$ ipython --no-banner

In [1]: import numpy as np

In [2]: np.set_printoptions(precision=2, suppress=True, linewidth=200)

In [3]: def tidy(a):
   ...:     return np.round(a, 2) + 0
   ...: 

In [4]: rng = np.random.default_rng(36635)

In [5]: mat = np.eye(10, dtype=int)[rng.permutation(10)]

In [6]: mat
Out[6]: 
array([[0, 0, 0, 0, 0, 1, 0, 0, 0, 0],
       [0, 0, 0, 0, 0, 0, 1, 0, 0, 0],
       [0, 0, 0, 0, 0, 0, 0, 1, 0, 0],
       [1, 0, 0, 0, 0, 0, 0, 0, 0, 0],
       [0, 1, 0, 0, 0, 0, 0, 0, 0, 0],
       [0, 0, 1, 0, 0, 0, 0, 0, 0, 0],
       [0, 0, 0, 0, 1, 0, 0, 0, 0, 0],
       [0, 0, 0, 0, 0, 0, 0, 0, 0, 1],
       [0, 0, 0, 0, 0, 0, 0, 0, 1, 0],
       [0, 0, 0, 1, 0, 0, 0, 0, 0, 0]])

In [7]: # splits into 3 blocks

In [8]: B = np.array([[1, 0, 3],
   ...:     [1, 0, 3],
   ...:     [2, 2, 2],
   ...:     [1, 0, 2],
   ...:     [2, 3, 2],
   ...:     [3, 0, 0],
   ...:     [1, 1, 2],
   ...:     [1, 2, 1],
   ...:     [2, 1, 3],
   ...:     [0, 2, 2]])

In [9]: np.linalg.matrix_rank(np.vstack([mat, B.T]))
Out[9]: np.int64(10)

In [10]: np.einsum("ik,kj->ij", mat, B)
Out[10]: 
array([[3, 0, 0],
       [1, 1, 2],
       [1, 2, 1],
       [1, 0, 3],
       [1, 0, 3],
       [2, 2, 2],
       [2, 3, 2],
       [0, 2, 2],
       [2, 1, 3],
       [1, 0, 2]])

In [11]: np.vstack([mat, B.T]).shape
Out[11]: (13, 10)

In [12]: np.einsum("ik,kj->ji", mat, B)
Out[12]: 
array([[3, 1, 1, 1, 1, 2, 2, 0, 2, 1],
       [0, 1, 2, 0, 0, 2, 3, 2, 1, 0],
       [0, 2, 1, 3, 3, 2, 2, 2, 3, 2]])

In [13]: np.flatnonzero(np.linalg.matrix_power((mat != 0) + (mat.T != 0) + np.eye(10), 10)[6])
Out[13]: array([1, 4, 6])

In [14]: tidy(np.sort(np.linalg.eigvals(mat).real))
Out[14]: array([-1. , -0.5, -0.5, -0.5, -0.5,  0.5,  0.5,  1. ,  1. ,  1. ])

In [15]: vec = np.array([3, 2, 1, 5, 2, 5, 0, 3, 5, 0])

In [16]: 10 - np.linalg.matrix_rank(mat - np.eye(10), tol=1e-8)
Out[16]: np.int64(3)

In [17]: [p for p in range(1, 25) if np.allclose(np.linalg.matrix_power(mat, p), np.eye(10))]
Out[17]: [6, 12, 18, 24]

In [18]: tidy(np.sort(np.abs(np.degrees(np.angle(np.linalg.eigvals(mat))))))
Out[18]: array([  0.,   0.,   0.,  60.,  60., 120., 120., 120., 120., 180.])

In [19]: tidy(np.linalg.inv(mat))
Out[19]: 
array([[0., 0., 0., 1., 0., 0., 0., 0., 0., 0.],
       [0., 0., 0., 0., 1., 0., 0., 0., 0., 0.],
       [0., 0., 0., 0., 0., 1., 0., 0., 0., 0.],
       [0., 0., 0., 0., 0., 0., 0., 0., 0., 1.],
       [0., 0., 0., 0., 0., 0., 1., 0., 0., 0.],
       [1., 0., 0., 0., 0., 0., 0., 0., 0., 0.],
       [0., 1., 0., 0., 0., 0., 0., 0., 0., 0.],
       [0., 0., 1., 0., 0., 0., 0., 0., 0., 0.],
       [0., 0., 0., 0., 0., 0., 0., 0., 1., 0.],
       [0., 0., 0., 0., 0., 0., 0., 1., 0., 0.]])

In [20]: mat.sum(axis=1)
Out[20]: array([1, 1, 1, 1, 1, 1, 1, 1, 1, 1])

In [21]: np.linalg.matrix_power(mat, 2)
Out[21]: 
array([[0, 0, 1, 0, 0, 0, 0, 0, 0, 0],
       [0, 0, 0, 0, 1, 0, 0, 0, 0, 0],
       [0, 0, 0, 0, 0, 0, 0, 0, 0, 1],
       [0, 0, 0, 0, 0, 1, 0, 0, 0, 0],
       [0, 0, 0, 0, 0, 0, 1, 0, 0, 0],
       [0, 0, 0, 0, 0, 0, 0, 1, 0, 0],
       [0, 1, 0, 0, 0, 0, 0, 0, 0, 0],
       [0, 0, 0, 1, 0, 0, 0, 0, 0, 0],
       [0, 0, 0, 0, 0, 0, 0, 0, 1, 0],
       [1, 0, 0, 0, 0, 0, 0, 0, 0, 0]])

In [22]: tidy(np.sort(np.abs(np.linalg.eigvals(mat)))[::-1])
Out[22]: array([1., 1., 1., 1., 1., 1., 1., 1., 1., 1.])

In [23]: pr = np.eye(10)[6]

In [24]: for _ in range(5):
    ...:     pr = pr @ mat
    ...:     print(pr.round(2))
    ...: 
[0. 0. 0. 0. 1. 0. 0. 0. 0. 0.]
[0. 1. 0. 0. 0. 0. 0. 0. 0. 0.]
[0. 0. 0. 0. 0. 0. 1. 0. 0. 0.]
[0. 0. 0. 0. 1. 0. 0. 0. 0. 0.]
[0. 1. 0. 0. 0. 0. 0. 0. 0. 0.]

In [25]: W1 = np.array([[5, 5, -1, 1, 5, -3],
    ...:     [-1, 5, -3, -1, -4, -2],
    ...:     [3, -5, -5, 1, 3, 1],
    ...:     [-1, 0, 3, -1, -5, 3],
    ...:     [4, 3, 3, 5, -3, -5],
    ...:     [4, 0, -5, 5, 5, 1],
    ...:     [4, -5, 2, -1, 3, 1],
    ...:     [-2, 1, -5, -2, -4, 0],
    ...:     [3, 4, 3, 3, -1, -2],
    ...:     [-2, 5, 2, -3, 3, -3]])

In [26]: b = np.array([2, 9, -2, 0, 1, 9])

In [27]: hid = np.maximum(mat @ W1 + b, 0)

In [28]: np.linalg.matrix_rank(hid)
Out[28]: np.int64(6)

In [29]: (hid > 0).mean(axis=0)
Out[29]: array([0.8, 1. , 0.3, 0.5, 0.5, 1. ])

In [30]: hid
Out[30]: 
array([[ 6,  9,  0,  5,  6, 10],
       [ 6,  4,  0,  0,  4, 10],
       [ 0, 10,  0,  0,  0,  9],
       [ 7, 14,  0,  1,  6,  6],
       [ 1, 14,  0,  0,  0,  7],
       [ 5,  4,  0,  1,  4, 10],
       [ 6, 12,  1,  5,  0,  4],
       [ 0, 14,  0,  0,  4,  6],
       [ 5, 13,  1,  3,  0,  7],
       [ 1,  9,  1,  0,  0, 12]])

In [31]: (hid > 0).astype(int)
Out[31]: 
array([[1, 1, 0, 1, 1, 1],
       [1, 1, 0, 0, 1, 1],
       [0, 1, 0, 0, 0, 1],
       [1, 1, 0, 1, 1, 1],
       [1, 1, 0, 0, 0, 1],
       [1, 1, 0, 1, 1, 1],
       [1, 1, 1, 1, 0, 1],
       [0, 1, 0, 0, 1, 1],
       [1, 1, 1, 1, 0, 1],
       [1, 1, 1, 0, 0, 1]])

In [32]: basis = np.array([[-2, -1, 3],
    ...:     [2, 1, 3],
    ...:     [-1, 3, -3],
    ...:     [2, 1, 3],
    ...:     [-3, -1, 0],
    ...:     [-1, -3, -3]])

In [33]: W1 @ basis
Out[33]: 
array([[ -9,   2,  45],
       [ 27,   6,  24],
       [-19, -28,   9],
       [  9,   5, -24],
       [ 19,  31,  42],
       [ -9, -22,  39],
       [-32, -10, -15],
       [ 19, -10,   6],
       [ 10,  20,  27],
       [  0,  16,   3]])

In [34]: X = np.load("a.npy")

In [35]: X
Out[35]: 
array([[ -1,  -4,   8,  -1,  -2,   4,   1,   2,   1,  -2,   2],
       [ -5,   1,  -1,  -1,   1,   1,   0,   6,   0,  -2,   0],
       [ -2,  -2,  -2,   2,  -2,   2,  -6,  -3,  -1,  -4,   0],
       [  0,   0,   0,   0,   0,   0,   0,   0,   0,   0,   0],
       [ -2,  -3,  -3,   2,   0,   0,  -3,   0,  -1,  -2,   0],
       [ -1,  -4,   8,  -1,  -2,   4,   1,   2,   1,  -2,   2],
       [  2,   0,  -2,   4,  -1,   1,   0,   1,   1,  -1,  -2],
       [ -4,   4,   2,   0,  -2,   6,  -6,  -2,   0,  -2,   1],
       [ -5,   5,   4,  -1,  -3,   3,   4,   4,   2,  -3,   3],
       [  0,   5,  -1,   3,  -2,   0,  -6,  -3,   0,  -2,  -5],
       [  0,   5,   0,   5,  -7,   1, -10,  -9,  -1,  -6,  -5],
       [ -2,   1,   5,   2,  -2,   5,  -4,  -3,  -1,  -3,  -1],
       [  0,   0,   0,   0,   0,   0,   0,   0,   0,   0,   0]])

In [36]: U, sigma, VT = np.linalg.svd(X)

In [37]: vecs = VT[:(sigma > 1e-8).sum()]

In [38]: vec = X[5] + -1 * X[0] + rng.integers(2) * np.eye(11)[6]

In [39]: vec
Out[39]: array([0., 0., 0., 0., 0., 0., 1., 0., 0., 0., 0.])

In [40]: np.linalg.matrix_rank(np.vstack([X, vec]))
Out[40]: np.int64(11)

In [41]: feats = np.loadtxt("layer15.csv", delimiter=",")

In [42]: feats
Out[42]: 
array([[  0.,  -1.,   2.,   2.,   3.,   3.,   3.,   0.,  -3.],
       [  1.,  -4.,   2.,   0.,   2.,   6.,   3.,   1.,  -2.],
       [ -2.,  -3.,   3.,   2.,   0.,   9.,   2.,   4.,   1.],
       [ -4.,  -2.,   1.,   0.,   1.,   6.,   2.,   4.,  -2.],
       [ -4.,  -5.,   0.,   2.,   0.,   8.,   3.,   4.,  -5.],
       [ -1.,  -6.,  -1.,  -1.,   3.,   7.,   1.,   2.,  -3.],
       [  0.,  -9.,  -3.,  -1.,   0.,   4.,  -1.,   5.,  -4.],
       [  0.,  -9.,  -2.,  -2.,   3.,   2.,  -2.,   6.,  -3.],
       [ -2., -12.,  -5.,  -2.,   3.,   2.,  -5.,   8.,  -3.],
       [ -1., -15.,  -3.,  -4.,   6.,   4.,  -2.,   8.,  -3.],
       [  0., -17.,  -1.,  -4.,   8.,   1.,  -3.,  11.,  -5.],
       [ -1., -16.,  -2.,  -4.,   5.,   3.,  -1.,  12.,  -2.],
       [  2., -19.,  -5.,  -6.,   7.,   5.,  -3.,  11.,  -4.],
       [  2., -18.,  -7.,  -3.,   9.,   8.,  -3.,  14.,  -1.],
       [  4., -19.,  -4.,  -2.,  10.,  10.,  -5.,  12.,  -4.],
       [  7., -17.,  -7.,  -4.,   7.,   8.,  -5.,  11.,  -7.],
       [  6., -18.,  -8.,  -5.,   5.,   8.,  -8.,   8.,  -6.],
       [  7., -18., -11.,  -3.,   8.,  10.,  -7.,   8.,  -4.],
       [  7., -15.,  -9.,  -4.,   5.,   7.,  -8.,   9.,  -4.],
       [  8., -18., -12.,  -4.,   7.,  10.,  -6.,  12.,  -6.],
       [  9., -16., -14.,  -3.,   7.,  13.,  -9.,  15.,  -8.],
       [ 12., -13., -13.,  -5.,   9.,  13., -11.,  17., -10.],
       [  9., -10., -13.,  -6.,  11.,  16., -11.,  14., -12.],
       [  9., -11., -15.,  -9.,   9.,  17.,  -9.,  12., -10.],
       [ 12.,  -8., -18.,  -6.,  11.,  20.,  -9.,  10., -10.],
       [ 13.,  -5., -18.,  -5.,  10.,  19.,  -9.,   8., -12.],
       [ 16.,  -7., -15.,  -6.,  12.,  19.,  -9.,   8.,  -9.],
       [ 14.,  -7., -13.,  -6.,  11.,  22.,  -6.,  10.,  -8.],
       [ 15., -10., -14.,  -4.,  14.,  25.,  -3.,  12.,  -9.],
       [ 15.,  -9., -15.,  -5.,  12.,  22.,  -3.,  13.,  -9.],
       [ 18., -12., -17.,  -8.,  13.,  25.,  -4.,  10.,  -7.],
       [ 20., -13., -17.,  -7.,  12.,  26.,  -2.,   8.,  -5.],
       [ 20., -12., -14.,  -6.,  13.,  27.,   1.,   5.,  -6.],
       [ 17., -11., -17.,  -5.,  10.,  29.,  -1.,   6.,  -8.],
       [ 19., -14., -14.,  -8.,  13.,  32.,   1.,   3.,  -5.],
       [ 21., -12., -16.,  -6.,  16.,  35.,  -1.,   6.,  -5.],
       [ 18.,  -9., -19.,  -3.,  19.,  35.,  -3.,   9.,  -4.]])

In [43]: u = np.array([2, 0, -1])

In [44]: np.correlate(feats[36], feats[13], "full")
Out[44]: array([ -18.,  261., -161.,  -92.,   86.,  -47.,  142., -235.,  930.,  496., -165., -535., -634.,   73., -140.,   90.,   -8.])

In [45]: feats.sum(axis=0)
Out[45]: array([ 286., -420., -334., -141.,  294.,  516., -133.,  316., -207.])

In [46]: np.linalg.matrix_rank(feats)
Out[46]: np.int64(9)

In [47]: feats[37]
IndexError: index 37 is out of bounds for axis 0 with size 37


In [48]: tidy(feats.mean(axis=0))
Out[48]: array([  7.73, -11.35,  -9.03,  -3.81,   7.95,  13.95,  -3.59,   8.54,  -5.59])

In [49]: feats.shape
Out[49]: (37, 9)

In [50]: np.zeros(37, 9)
TypeError: Cannot interpret '9' as a data type


In [51]: lab = rng.permutation(10)

In [52]: lab
Out[52]: array([2, 3, 4, 8, 6, 0, 9, 7, 1, 5])

In [53]: B = mat[lab][:, lab]

In [54]: np.diag(B)
Out[54]: array([0, 0, 0, 1, 0, 0, 0, 0, 0, 0])

In [55]: basis = feats[[4, 22]].astype(float)

In [56]: for _ in range(5):
    ...:     lab = np.linalg.norm(feats[:, None] - basis, axis=-1).argmin(axis=1)
    ...:     basis = np.array([feats[lab == j].mean(axis=0) for j in range(2)])
    ...: 

In [57]: lab
Out[57]: array([0, 0, 0, 0, 0, 0, 0, 0, 0, 0, 0, 0, 0, 0, 0, 0, 0, 0, 0, 0, 1, 1, 1, 1, 1, 1, 1, 1, 1, 1, 1, 1, 1, 1, 1, 1, 1])

In [58]: np.bincount(lab)
Out[58]: array([20, 17])

In [59]: tidy(basis[1] - basis[0])
Out[59]: array([ 13.67,   1.52, -11.81,  -3.61,   7.28,  17.19,  -2.93,   2.26,  -4.56])

In [60]: K = np.load("sample13.npy")

In [61]: K
Out[61]: 
array([[ 1.6, -0.3,  1. ,  1.3,  1. ,  1.5,  0.1,  0.6, -0.1, -0.4],
       [ 1. ,  0. , -0.7,  0.6,  0.7, -1. , -0.1, -0.6,  1. ,  0.5],
       [ 1. ,  0.7,  0.6,  1.1,  0.7,  0.6, -0.7,  1.2, -1.3, -0.9],
       [ 0.5,  0.1, -0.2,  0.5,  0.5,  0.8,  0.4, -1. ,  1.3, -2.4],
       [-1.2,  0.2,  0. ,  1. ,  0.2,  0.7,  0.6, -1.4,  0.3, -0.6],
       [ 2. ,  0.4, -0.4,  1.1,  0.8,  0.6,  0.4,  0.9,  1. , -0.1],
       [-0.3, -0.9, -0.7, -0.8,  2.5,  0.5,  0.7, -0.5,  0.4, -0.2],
       [-0.6, -0.7, -1.2, -0.5, -0.8, -0.5, -1.7,  1.1, -1.2, -0.3],
       [-1.5, -1.9, -0.3, -0.9, -0.8,  1.1,  0. , -0.1,  0. ,  0.8],
       [ 3.1, -1. , -0.7,  0.7, -1.5, -1. ,  0.5, -0.1,  0.1,  0.1],
       [ 1.4, -1. , -0.2, -0.1,  1.1, -0.5,  2.3, -1.9, -0.7, -0.8]])

In [62]: proj = K @ np.linalg.solve(K.T @ K, K.T)

In [63]: tidy(np.linalg.eigvalsh(proj))
Out[63]: array([0., 1., 1., 1., 1., 1., 1., 1., 1., 1., 1.])

In [64]: np.allclose(proj @ proj, proj)
Out[64]: True

In [65]: tidy(np.trace(proj))
Out[65]: np.float64(10.0)

In [66]: tidy(np.linalg.norm(K, 2) / np.linalg.norm(K))
Out[66]: np.float64(0.57)

In [67]: round(np.log10(np.linalg.cond(K)))
Out[67]: 2

In [68]: np.abs(K).max()
Out[68]: np.float64(3.1)

In [69]: K.shape
Out[69]: (11, 10)

In [70]: tidy(K.mean(axis=0))
Out[70]: array([ 0.64, -0.4 , -0.25,  0.36,  0.4 ,  0.25,  0.23, -0.16,  0.07, -0.39])

In [71]: K[:, 10]
IndexError: index 10 is out of bounds for axis 1 with size 10


In [72]: tidy(np.linalg.norm(K))
Out[72]: np.float64(10.21)
